In [1]: import numpy as np

In [2]: np.set_printoptions(precision=2, suppress=True, linewidth=120, floatmode="fixed")

In [3]: E = np.array([[0, 1, 2, 0], [0, 0, 1, 2], [2, 0, 0, 1], [1, 2, 0, 0]])

In [4]: E[0] @ E[3]
Out[4]: np.int64(2)

In [5]: np.linalg.norm(E, axis=1).argmax()
Out[5]: np.int64(0)

In [6]: np.linalg.norm(E, axis=0)
Out[6]: array([2.24, 2.24, 2.24, 2.24])

In [7]: print(np.round(np.linalg.norm(E[0] - E[3]), 2))
2.45

In [8]: M2 = np.array([[-1, 2, -1], [-2, 1, 1], [-1, 0, 1], [-1, -2, 0]])

In [9]: print(np.linalg.matrix_rank(np.vstack([E, M2.T])))
4

In [10]: np.einsum("ij,ij->i", E, E)
Out[10]: array([5, 5, 5, 5])

In [11]: np.einsum("ik,kj->ij", E, M2)
Out[11]: 
array([[-4,  1,  3],
       [-3, -4,  1],
       [-3,  2, -2],
       [-5,  4,  1]])

In [12]: np.linalg.matrix_rank(E @ M2)
Out[12]: np.int64(3)

In [13]: M2.T @ E.T
Out[13]: 
array([[-4, -3, -3, -5],
       [ 1, -4,  2,  4],
       [ 3,  1, -2,  1]])

In [14]: np.einsum("ij->j", E)
Out[14]: array([3, 3, 3, 3])

In [15]: left, sv, Vh = np.linalg.svd(E, full_matrices=False)

In [16]: round(float(np.sqrt((sv ** 2).sum())), 2), round(float(np.linalg.norm(E)), 2)
Out[16]: (4.47, 4.47)

In [17]: np.abs(left[:, 0]).round(6).argmax()
Out[17]: np.int64(0)

In [18]: np.allclose(left * sv @ Vh, E)
Out[18]: True

In [19]: print(left.shape, sv.shape, Vh.shape)
(4, 4) (4,) (4, 4)

In [20]: A = np.loadtxt("arr.csv", delimiter=",")

In [21]: A
Out[21]: 
array([[ 1.00, -1.02,  0.00, -2.02, -0.02],
       [ 0.97, -1.01,  0.04, -2.01, -0.01],
       [ 0.98, -0.97,  0.00, -2.01,  0.04],
       [ 1.00, -0.99, -0.03, -2.00,  0.02],
       [ 0.98, -0.99, -0.02, -2.03,  0.02],
       [ 1.01, -1.02, -0.02, -1.99, -0.01],
       [ 0.99, -1.02,  0.02, -1.99,  0.00],
       [ 1.00, -1.00,  0.01, -2.01, -0.02],
       [ 1.02, -1.02,  0.02, -2.01,  0.00],
       [ 0.98,  0.02,  2.03,  2.04, -2.04],
       [ 1.03, -0.02,  2.00,  2.04, -1.98],
       [ 1.01,  0.01,  1.98,  2.04, -2.02],
       [ 1.01,  0.01,  2.02,  1.97, -2.01],
       [ 1.02, -0.01,  1.99,  2.01, -2.02],
       [ 1.01,  0.01,  2.03,  1.97, -1.93],
       [ 1.00, -0.01,  1.99,  2.02, -1.99],
       [ 0.99,  0.02,  1.99,  2.00, -2.02],
       [ 1.00,  0.01,  2.03,  2.01, -2.04]])

In [22]: np.argsort(-np.linalg.norm(A, axis=0).round(6), kind="stable")[:3]
Out[22]: array([3, 2, 4])

In [23]: np.abs(np.linalg.svd(A)[2][-1])
Out[23]: array([0.55, 0.80, 0.18, 0.13, 0.04])

In [24]: [round(float(x), 2) for x in np.linalg.svd(A, compute_uv=False)[:3]]
Out[24]: [11.32, 6.64, 0.1]
